$ python3 -q
>>> import numpy as np
>>> import numpy.linalg as la
>>> np.set_printoptions(precision=3, suppress=True, linewidth=140, floatmode="fixed")
>>> def rd(a):
...     return np.round(a, 3) + 0
... 
>>> feats = np.array([[1, 1, 1, 1, 1, 1, 1, 1],
...     [1, -1, 1, -1, 1, -1, 1, -1],
...     [1, 1, 1, 1, -1, -1, -1, -1],
...     [1, 1, -1, -1, 1, 1, -1, -1]])
>>> feats
array([[ 1,  1,  1,  1,  1,  1,  1,  1],
       [ 1, -1,  1, -1,  1, -1,  1, -1],
       [ 1,  1,  1,  1, -1, -1, -1, -1],
       [ 1,  1, -1, -1,  1,  1, -1, -1]])
>>> np.unravel_index(np.abs(feats).argmax(), feats.shape)
(np.int64(0), np.int64(0))
>>> rd(la.norm(feats))
np.float64(5.657)
>>> np.abs(feats).max()
np.int64(1)
>>> feats - feats[0]
array([[ 0,  0,  0,  0,  0,  0,  0,  0],
       [ 0, -2,  0, -2,  0, -2,  0, -2],
       [ 0,  0,  0,  0, -2, -2, -2, -2],
       [ 0,  0, -2, -2,  0,  0, -2, -2]])
>>> rd(la.svd(feats, compute_uv=False))
array([2.828, 2.828, 2.828, 2.828])
>>> np.diff(feats, axis=0)
array([[ 0, -2,  0, -2,  0, -2,  0, -2],
       [ 0,  2,  0,  2, -2,  0, -2,  0],
       [ 0,  0, -2, -2,  2,  2,  0,  0]])
>>> data = np.load("out6.npy")
>>> rd(data)
array([[ 0.895,  0.316, -0.316],
       [ 0.316,  0.053,  0.947],
       [-0.316,  0.947,  0.053]])
>>> evals, V = la.eigh(data)
>>> (evals > 1e-8).sum(), (evals < -1e-8).sum()
(np.int64(2), np.int64(1))
>>> evals.sum(), np.trace(data)
(np.float64(1.0), np.float64(1.0))
>>> B = la.inv(data)
>>> print(rd(data @ B))
[[1.000 0.000 0.000]
 [0.000 1.000 0.000]
 [0.000 0.000 1.000]]
>>> rd(la.det(data) * la.det(B))
np.float64(1.0)
>>> rd(la.det(data) * B)
array([[-0.895, -0.316,  0.316],
       [-0.316, -0.053, -0.947],
       [ 0.316, -0.947, -0.053]])
>>> rd(np.abs(data).max())
np.float64(0.947)
>>> rd(data.sum(axis=0))
array([0.895, 1.316, 0.684])
>>> rd(la.svd(data, compute_uv=False))
array([1.000, 1.000, 1.000])
>>> rd(data.sum(axis=1))
array([0.895, 1.316, 0.684])
>>> la.matrix_rank(data)
np.int64(3)
>>> rd(np.diff(data, axis=0))
array([[-0.579, -0.263,  1.263],
       [-0.632,  0.895, -0.895]])
>>> rd(data - data[0])
array([[ 0.000,  0.000,  0.000],
       [-0.579, -0.263,  1.263],
       [-1.211,  0.632,  0.368]])
>>> K = np.array([[3, 0, 0, 0, 0, 0],
...     [-1, -1, 0, 0, 0, 0],
...     [-1, -2, 3, 0, 0, 0],
...     [-1, -3, 1, 1, 0, 0],
...     [-3, -3, 0, -3, 1, 0],
...     [2, -2, 3, -1, -1, 3]])
>>> vec = np.array([-8, -6, -9, -5, 9, -7])
>>> la.norm(K @ vec) <= la.norm(K, 2) * la.norm(vec) + 1e-9
np.True_
>>> (K @ vec).argmax()
np.int64(4)
>>> K @ (2 * vec)
array([ -48,   28,  -14,   24,  132, -112])
>>> B = np.array([[8, 3, 1, 4, 8, 2, 2],
...     [4, 8, 1, 6, 0, 0, 3],
...     [3, 1, 9, 9, 7, 6, 5],
...     [1, 2, 5, 8, 5, 5, 9],
...     [3, 2, 6, 2, 3, 1, 4],
...     [0, 2, 0, 4, 3, 7, 7],
...     [1, 0, 9, 0, 0, 8, 5]])
>>> B[-1] = B[0]
>>> mat = B + 0.3 * np.eye(7)
>>> print(mat)
[[8.300 3.000 1.000 4.000 8.000 2.000 2.000]
 [4.000 8.300 1.000 6.000 0.000 0.000 3.000]
 [3.000 1.000 9.300 9.000 7.000 6.000 5.000]
 [1.000 2.000 5.000 8.300 5.000 5.000 9.000]
 [3.000 2.000 6.000 2.000 3.300 1.000 4.000]
 [0.000 2.000 0.000 4.000 3.000 7.300 7.000]
 [8.000 3.000 1.000 4.000 8.000 2.000 2.300]]
>>> r0 = np.array([-1, -1, 1, 3, 2, 1, -2])
>>> B = mat + np.outer(r0, np.eye(7)[0])
>>> la.matrix_rank(la.inv(B) - la.inv(mat), tol=1e-8)
np.int64(1)
>>> vec = np.array([0, 3, -1, -2, 1, 1, 0])
>>> rhs = mat @ vec
>>> b, lr = np.zeros(7), 1 / la.norm(mat, 2) ** 2
>>> for i in range(250):
...     b -= lr * mat.T @ (mat @ b - rhs)
...     if i % 50 == 0: print(i, round(la.norm(mat @ b - rhs), 3))
... 
0 20.898
50 4.246
100 2.896
150 2.064
200 1.505
>>> rd(b)
array([ 1.209,  1.882, -1.152, -1.496, -0.158,  0.962,  0.489])
>>> vec = np.array([2, -4, -5, -2, 2, -4, 3])
>>> print(mat @ np.eye(7)[0])
[8.300 4.000 3.000 1.000 3.000 0.000 8.000]
>>> (mat @ vec).argmax()
np.int64(6)
>>> rd(np.einsum("ij,j->i", mat, vec))
array([  5.600, -33.200, -57.500, -30.600, -21.400, -18.200,   5.900])
>>> np.sign((mat @ vec).round(6))
array([ 1.000, -1.000, -1.000, -1.000, -1.000, -1.000,  1.000])
>>> print(rd((mat * vec).sum(axis=1)))
[  5.600 -33.200 -57.500 -30.600 -21.400 -18.200   5.900]
>>> print(mat @ np.ones(7))
[28.300 22.300 40.300 35.300 21.300 23.300 28.300]
>>> la.norm(mat @ vec) <= la.norm(mat, 2) * la.norm(vec) + 1e-9
np.True_
>>> rd(mat * vec)
array([[ 16.600, -12.000,  -5.000,  -8.000,  16.000,  -8.000,   6.000],
       [  8.000, -33.200,  -5.000, -12.000,   0.000,   0.000,   9.000],
       [  6.000,  -4.000, -46.500, -18.000,  14.000, -24.000,  15.000],
       [  2.000,  -8.000, -25.000, -16.600,  10.000, -20.000,  27.000],
       [  6.000,  -8.000, -30.000,  -4.000,   6.600,  -4.000,  12.000],
       [  0.000,  -8.000,   0.000,  -8.000,   6.000, -29.200,  21.000],
       [ 16.000, -12.000,  -5.000,  -8.000,  16.000,  -8.000,   6.900]])
>>> round(np.log10(la.cond(mat)))
3
>>> np.argsort(-la.norm(mat, axis=0).round(6), kind="stable")[:3]
array([3, 4, 6])
>>> rd(np.abs(la.svd(mat)[2][-1]))
array([0.610, 0.453, 0.006, 0.135, 0.598, 0.132, 0.171])
>>> rd(la.norm(mat, 2) / la.norm(mat))
np.float64(0.868)
>>> m1 = np.loadtxt("dump.csv", delimiter=",")
>>> m1
array([[ 0.000,  0.000,  2.000,  0.000,  0.000,  0.000,  0.000,  1.000,  0.000,  0.000],
       [ 0.000,  0.000,  0.000, -2.000,  0.000,  0.000,  0.000,  0.000, -4.000,  0.000],
       [ 0.000,  0.000,  1.000,  0.000,  0.000,  0.000,  0.000,  0.000,  4.000,  2.000]])
>>> vec = np.array([-1, 1, 3, -3, -1, -1, -1, 3, 0, -3])
>>> m1 @ np.eye(10)[3]
array([ 0.000, -2.000,  0.000])
>>> m1 @ vec
array([ 9.000,  6.000, -3.000])
>>> m1 @ np.ones(10)
array([ 3.000, -6.000,  7.000])
>>> np.einsum("ij,j->i", m1, vec)
array([ 9.000,  6.000, -3.000])
